$ python -q
>>> import numpy as np
>>> import numpy.linalg as la
>>> np.set_printoptions(precision=1, suppress=True, linewidth=160)
>>> feats = np.load("block17.npy")
>>> feats
array([[-0.1,  2.7,  1. ],
       [ 0.3,  3.4,  1.2],
       [-0.4,  3.3,  1.8],
       [-0.2,  2.7,  0.6],
       [-0.1,  3.2,  0.9],
       [ 3.5,  2.7,  3.2],
       [ 3. ,  2.1,  3. ],
       [ 2.8,  2. ,  3. ],
       [ 2.6,  2.1,  3.6],
       [ 3.3,  2.5,  3.5],
       [ 1.2,  1.5,  3. ],
       [ 1.1,  0.9,  2.3],
       [ 1. ,  1.3,  3.2],
       [ 1. ,  0.9,  3. ],
       [ 1.7,  0.8,  3.2]])
>>> Uu, sv, vt = la.svd(feats, full_matrices=False)
>>> (sv > 1e-8).sum()
np.int64(3)
>>> round(float(np.sqrt((sv ** 2).sum())), 1), round(la.norm(feats), 1)
(15.4, np.float64(15.4))
>>> np.cumsum(sv ** 2) / np.sum(sv ** 2)
array([0.9, 1. , 1. ])
>>> np.round(vt @ vt.T, 1) + 0
array([[1., 0., 0.],
       [0., 1., 0.],
       [0., 0., 1.]])
>>> np.abs(Uu[:, 0]).round(6).argmax()
np.int64(9)
>>> sv / sv[0]
array([1. , 0.4, 0.2])
>>> np.allclose(Uu * sv @ vt, feats)
True
>>> t3 = np.stack([feats, 2 * feats, feats[::-1]])
>>> (t3 @ feats.T).shape
(3, 15, 15)
>>> la.matrix_rank(t3.reshape(3, -1))
np.int64(2)
>>> np.einsum("bij,cij->bc", t3, t3)
array([[238.5, 477. , 191.4],
       [477. , 954. , 382.8],
       [191.4, 382.8, 238.5]])
>>> la.norm(t3, axis=(1, 2))
array([15.4, 30.9, 15.4])
>>> Y = np.c_[feats[:, :1] @ np.array([[3]]), np.array([-9, 5, -7, 0, 4, -2, 6, 1, -5, 9, 0, -1, -5, 9, 8])]
>>> Y
array([[-0.3, -9. ],
       [ 0.9,  5. ],
       [-1.2, -7. ],
       [-0.6,  0. ],
       [-0.3,  4. ],
       [10.5, -2. ],
       [ 9. ,  6. ],
       [ 8.4,  1. ],
       [ 7.8, -5. ],
       [ 9.9,  9. ],
       [ 3.6,  0. ],
       [ 3.3, -1. ],
       [ 3. , -5. ],
       [ 3. ,  9. ],
       [ 5.1,  8. ]])
>>> la.norm(la.qr(feats)[0].T @ Y, axis=0) ** 2 / ((Y ** 2).sum(axis=0) + 1e-12)
array([1. , 0.1])
>>> np.round(la.lstsq(feats, Y[:, 0])[0], 1) + 0
array([3., 0., 0.])
>>> np.round(la.norm(Y - feats @ la.lstsq(feats, Y)[0], axis=0), 1) + 0
array([ 0. , 20.6])
>>> A = np.loadtxt("a.csv", delimiter=",")
>>> A
array([[ 4.8,  0.2,  8.8],
       [ 7.5,  4.3, -5. ],
       [ 3.7,  3.5, -8.6],
       [ 2.6,  3.1, -9.1],
       [-9. , -4.2,  1.3],
       [-2.3,  1.1, -9.7],
       [-6.7, -4.2,  6.1],
       [ 9.1,  3.5,  2.1],
       [-7.9, -2.2, -5.7],
       [-4.1,  0.2, -9.1],
       [ 6.8,  1.4,  7.2],
       [-1.7,  1.4, -9.8],
       [ 9.1,  3.4,  2.4],
       [-7.2, -4.3,  5.4],
       [-2.7, -3.1,  9.1],
       [ 8.1,  4.4, -3.8],
       [ 3. , -0.8,  9.5],
       [-7. , -4.3,  5.7],
       [ 7.8,  2.1,  5.9],
       [-8.3, -4.4,  3.4],
       [-9.1, -4. ,  0.3]])
>>> gram = np.cov(A, rowvar=False)
>>> np.round(np.corrcoef(A.T), 1) + 0
array([[ 1. ,  0.9,  0. ],
       [ 0.9,  1. , -0.4],
       [ 0. , -0.4,  1. ]])
>>> np.round(la.eigvalsh(gram)[::-1], 1) + 0
array([56.6, 48.3,  0. ])
>>> round(np.corrcoef(A[:, 2], A[:, 1])[0, 1], 1)
np.float64(-0.4)
>>> np.argwhere(np.triu(np.abs(np.corrcoef(A.T)) > 0.8, 1))
array([[0, 1]])
>>> cen = A - A.mean(axis=0)
>>> Uu, sv, vt = la.svd(cen, full_matrices=False)
>>> round((sv ** 2).sum() ** 2 / (sv ** 4).sum(), 1)
np.float64(2.0)
>>> np.abs(Uu[:, 0]).argmax()
np.int64(15)
>>> np.abs(vt[0]).argmax()
np.int64(0)
>>> m1 = np.loadtxt("run16.csv", delimiter=",")
>>> m1
array([[-1.6, -0.7,  3.4, -1.3],
       [-0.5, -3.1,  0.1,  2.4],
       [-0.3, -2.2, -1.7, -2.8],
       [-3.6,  0.9, -1.3,  0.4]])
>>> vec = np.array([2, -2, 3, -3])
>>> rhs = m1 @ vec
>>> coef, lr = np.zeros(4), 1 / la.norm(m1, 2) ** 2
>>> for i in range(6):
...     coef -= lr * m1.T @ (m1 @ coef - rhs)
...     if i % 2 == 0: print(i, round(la.norm(m1 @ coef - rhs), 1))
... 
0 0.0
2 0.0
4 0.0
>>> coef
array([ 2., -2.,  3., -3.])
>>> X = np.array([[1.2, -0.7, 1.1, 0.7], [0.5, 0.3, 0.5, 1.5], [0.7, -0.5, 0.0, -1.5]])
>>> X[:, 3] *= 3
>>> X
array([[ 1.2, -0.7,  1.1,  2.1],
       [ 0.5,  0.3,  0.5,  4.5],
       [ 0.7, -0.5,  0. , -4.5]])
>>> round(float(la.norm(X, 2)), 1)
6.7
>>> la.norm(X, axis=1)
array([2.7, 4.6, 4.6])
>>> np.round(la.norm(X[0] - X[1]), 1)
np.float64(2.8)
>>> round(float(la.norm(X[0], 1)), 1), np.round(la.norm(X[0], np.inf), 1)
(5.1, np.float64(2.1))
>>> la.norm(X, axis=1).argmax()
np.int64(2)
>>> theta = np.radians(180)
>>> Rm = np.eye(4)
>>> Rm[1, 1] = Rm[2, 2] = np.cos(theta)
>>> Rm[1, 2], Rm[2, 1] = -np.sin(theta), np.sin(theta)
>>> Rm.round(1) + 0
array([[ 1.,  0.,  0.,  0.],
       [ 0., -1.,  0.,  0.],
       [ 0.,  0., -1.,  0.],
       [ 0.,  0.,  0.,  1.]])
>>> Y = X @ Rm.T
>>> np.abs(Y - X).max(axis=0)
array([0. , 1.4, 2.2, 0. ])
>>> la.svd(X, compute_uv=False), la.svd(Y, compute_uv=False)
(array([6.7, 1.9, 0.4]), array([6.7, 1.9, 0.4]))
>>> Y.round(1) + 0
array([[ 1.2,  0.7, -1.1,  2.1],
       [ 0.5, -0.3, -0.5,  4.5],
       [ 0.7,  0.5,  0. , -4.5]])
>>> np.allclose(la.norm(X, axis=1), la.norm(Y, axis=1))
True
>>> r0, v = feats[4], feats[11]
>>> np.round(r0 @ r0, 1)
np.float64(11.1)
>>> np.round(r0 @ v, 1)
np.float64(4.8)
>>> pr = (r0 @ v) / (r0 @ r0) * r0
>>> v - pr
array([ 1.1, -0.5,  1.9])
>>> la.matrix_rank(np.outer(r0, v))
np.int64(1)
>>> pr.round(1) + 0
array([0. , 1.4, 0.4])
>>> round(la.norm(r0 + v) ** 2 + la.norm(r0 - v) ** 2, 1)
np.float64(36.7)
